% ipython --no-banner

In [1]: import numpy as np

In [2]: import numpy.linalg as la

In [3]: np.set_printoptions(suppress=True, linewidth=120)

In [4]: feats = np.array([[1, 2, 2, 1, -2, 1, 2, 0, 1, 1, 2, -1],
   ...:     [1, -1, -2, 2, 2, 0, 0, -1, 1, -1, -2, 0],
   ...:     [0, -1, -2, 0, -2, 1, 1, 2, -1, -1, 1, 2],
   ...:     [-2, 1, -1, 1, -1, 0, -1, 1, 1, 0, -2, -2],
   ...:     [0, -2, -2, -1, 1, 2, 0, 0, 1, 1, -1, 0],
   ...:     [-1, 2, 2, -1, -2, -2, -1, -2, -2, -1, 1, 0],
   ...:     [-1, 2, -1, 0, 1, 0, 1, 1, 1, -1, 2, 2],
   ...:     [0, 1, 0, 1, 1, 0, 2, 1, 2, -1, -1, 0],
   ...:     [2, -2, -2, 1, 0, -1, 0, -1, 1, 2, -2, -1],
   ...:     [-1, -1, 2, -1, 2, -1, -2, 2, -1, -2, -1, 2]])

In [5]: feats[3] = feats[6]

In [6]: feats
Out[6]: 
array([[ 1,  2,  2,  1, -2,  1,  2,  0,  1,  1,  2, -1],
       [ 1, -1, -2,  2,  2,  0,  0, -1,  1, -1, -2,  0],
       [ 0, -1, -2,  0, -2,  1,  1,  2, -1, -1,  1,  2],
       [-1,  2, -1,  0,  1,  0,  1,  1,  1, -1,  2,  2],
       [ 0, -2, -2, -1,  1,  2,  0,  0,  1,  1, -1,  0],
       [-1,  2,  2, -1, -2, -2, -1, -2, -2, -1,  1,  0],
       [-1,  2, -1,  0,  1,  0,  1,  1,  1, -1,  2,  2],
       [ 0,  1,  0,  1,  1,  0,  2,  1,  2, -1, -1,  0],
       [ 2, -2, -2,  1,  0, -1,  0, -1,  1,  2, -2, -1],
       [-1, -1,  2, -1,  2, -1, -2,  2, -1, -2, -1,  2]])

In [7]: # rows and columns are dependent

In [8]: other = feats / np.sqrt((feats ** 2).mean(axis=1, keepdims=True))

In [9]: print(la.matrix_rank(feats - feats.mean(axis=1, keepdims=True)))
9

In [10]: other[5].round(2)
Out[10]: array([-0.64,  1.29,  1.29, -0.64, -1.29, -1.29, -0.64, -1.29, -1.29, -0.64,  0.64,  0.  ])

In [11]: la.matrix_rank(other) == la.matrix_rank(feats)
Out[11]: np.True_

In [12]: W0 = np.loadtxt("dump.csv", delimiter=",")

In [13]: W0
Out[13]: 
array([[  1.,  -3.,   9., -27.],
       [  1.,  -2.,   4.,  -8.],
       [  1.,  -1.,   1.,  -1.],
       [  1.,   0.,   0.,   0.],
       [  1.,   1.,   1.,   1.],
       [  1.,   2.,   4.,   8.],
       [  1.,   3.,   9.,  27.],
       [  1.,   4.,  16.,  64.],
       [  1.,   5.,  25., 125.]])

In [14]: x = np.array([1, 3, -1, 2])

In [15]: rhs = W0 @ x

In [16]: np.round(la.solve(W0.T @ W0, W0.T @ rhs), 2)
Out[16]: array([ 1.,  3., -1.,  2.])

In [17]: np.round(la.lstsq(W0, rhs)[0], 2)
Out[17]: array([ 1.,  3., -1.,  2.])

In [18]: rng = np.random.default_rng(803747)

In [19]: rhs = rhs + 0.05 * rng.normal(size=9)

In [20]: print(rhs.round(2))
[-70.94 -24.95  -5.03   1.04   5.04  18.94  55.03 124.98 241.04]

In [21]: c, *_ = la.lstsq(W0, rhs)

In [22]: c.round()
Out[22]: array([ 1.,  3., -1.,  2.])

In [23]: np.round(W0.T @ (rhs - W0 @ c), 2) + 0
Out[23]: array([0., 0., 0., 0.])

In [24]: [round(float(la.norm(la.solve(W0.T @ W0 + lam * np.eye(4), W0.T @ rhs))), 2) for lam in (0, 1, 10, 100)]
Out[24]: [3.87, 3.69, 2.93, 2.23]

In [25]: print(round(float(la.norm(rhs - W0 @ c)), 2))
0.11

In [26]: X = np.load("block1.npy")

In [27]: X
Out[27]: 
array([[5., 1., 0., 0., 0., 0., 0., 0., 0.],
       [0., 5., 1., 0., 0., 0., 0., 0., 0.],
       [0., 0., 5., 1., 0., 0., 0., 0., 0.],
       [0., 0., 0., 5., 1., 0., 0., 0., 0.],
       [0., 0., 0., 0., 5., 1., 0., 0., 0.],
       [0., 0., 0., 0., 0., 5., 1., 0., 0.],
       [0., 0., 0., 0., 0., 0., 5., 1., 0.],
       [0., 0., 0., 0., 0., 0., 0., 5., 1.],
       [0., 0., 0., 0., 0., 0., 0., 0., 5.]])

In [28]: print(round(float(np.abs(la.eigvals(X)).max()), 2))
5.0

In [29]: print((X - X.T) / 2)
[[ 0.   0.5  0.   0.   0.   0.   0.   0.   0. ]
 [-0.5  0.   0.5  0.   0.   0.   0.   0.   0. ]
 [ 0.  -0.5  0.   0.5  0.   0.   0.   0.   0. ]
 [ 0.   0.  -0.5  0.   0.5  0.   0.   0.   0. ]
 [ 0.   0.   0.  -0.5  0.   0.5  0.   0.   0. ]
 [ 0.   0.   0.   0.  -0.5  0.   0.5  0.   0. ]
 [ 0.   0.   0.   0.   0.  -0.5  0.   0.5  0. ]
 [ 0.   0.   0.   0.   0.   0.  -0.5  0.   0.5]
 [ 0.   0.   0.   0.   0.   0.   0.  -0.5  0. ]]

In [30]: np.allclose(X @ X.T, X.T @ X)
Out[30]: False

In [31]: np.trace(X)
Out[31]: np.float64(45.0)

In [32]: X @ X
Out[32]: 
array([[25., 10.,  1.,  0.,  0.,  0.,  0.,  0.,  0.],
       [ 0., 25., 10.,  1.,  0.,  0.,  0.,  0.,  0.],
       [ 0.,  0., 25., 10.,  1.,  0.,  0.,  0.,  0.],
       [ 0.,  0.,  0., 25., 10.,  1.,  0.,  0.,  0.],
       [ 0.,  0.,  0.,  0., 25., 10.,  1.,  0.,  0.],
       [ 0.,  0.,  0.,  0.,  0., 25., 10.,  1.,  0.],
       [ 0.,  0.,  0.,  0.,  0.,  0., 25., 10.,  1.],
       [ 0.,  0.,  0.,  0.,  0.,  0.,  0., 25., 10.],
       [ 0.,  0.,  0.,  0.,  0.,  0.,  0.,  0., 25.]])

In [33]: (X + X.T) / 2
Out[33]: 
array([[5. , 0.5, 0. , 0. , 0. , 0. , 0. , 0. , 0. ],
       [0.5, 5. , 0.5, 0. , 0. , 0. , 0. , 0. , 0. ],
       [0. , 0.5, 5. , 0.5, 0. , 0. , 0. , 0. , 0. ],
       [0. , 0. , 0.5, 5. , 0.5, 0. , 0. , 0. , 0. ],
       [0. , 0. , 0. , 0.5, 5. , 0.5, 0. , 0. , 0. ],
       [0. , 0. , 0. , 0. , 0.5, 5. , 0.5, 0. , 0. ],
       [0. , 0. , 0. , 0. , 0. , 0.5, 5. , 0.5, 0. ],
       [0. , 0. , 0. , 0. , 0. , 0. , 0.5, 5. , 0.5],
       [0. , 0. , 0. , 0. , 0. , 0. , 0. , 0.5, 5. ]])

In [34]: np.allclose(X, X.T)
Out[34]: False

In [35]: np.round(la.matrix_power(X, 3), 2)
Out[35]: 
array([[125.,  75.,  15.,   1.,   0.,   0.,   0.,   0.,   0.],
       [  0., 125.,  75.,  15.,   1.,   0.,   0.,   0.,   0.],
       [  0.,   0., 125.,  75.,  15.,   1.,   0.,   0.,   0.],
       [  0.,   0.,   0., 125.,  75.,  15.,   1.,   0.,   0.],
       [  0.,   0.,   0.,   0., 125.,  75.,  15.,   1.,   0.],
       [  0.,   0.,   0.,   0.,   0., 125.,  75.,  15.,   1.],
       [  0.,   0.,   0.,   0.,   0.,   0., 125.,  75.,  15.],
       [  0.,   0.,   0.,   0.,   0.,   0.,   0., 125.,  75.],
       [  0.,   0.,   0.,   0.,   0.,   0.,   0.,   0., 125.]])
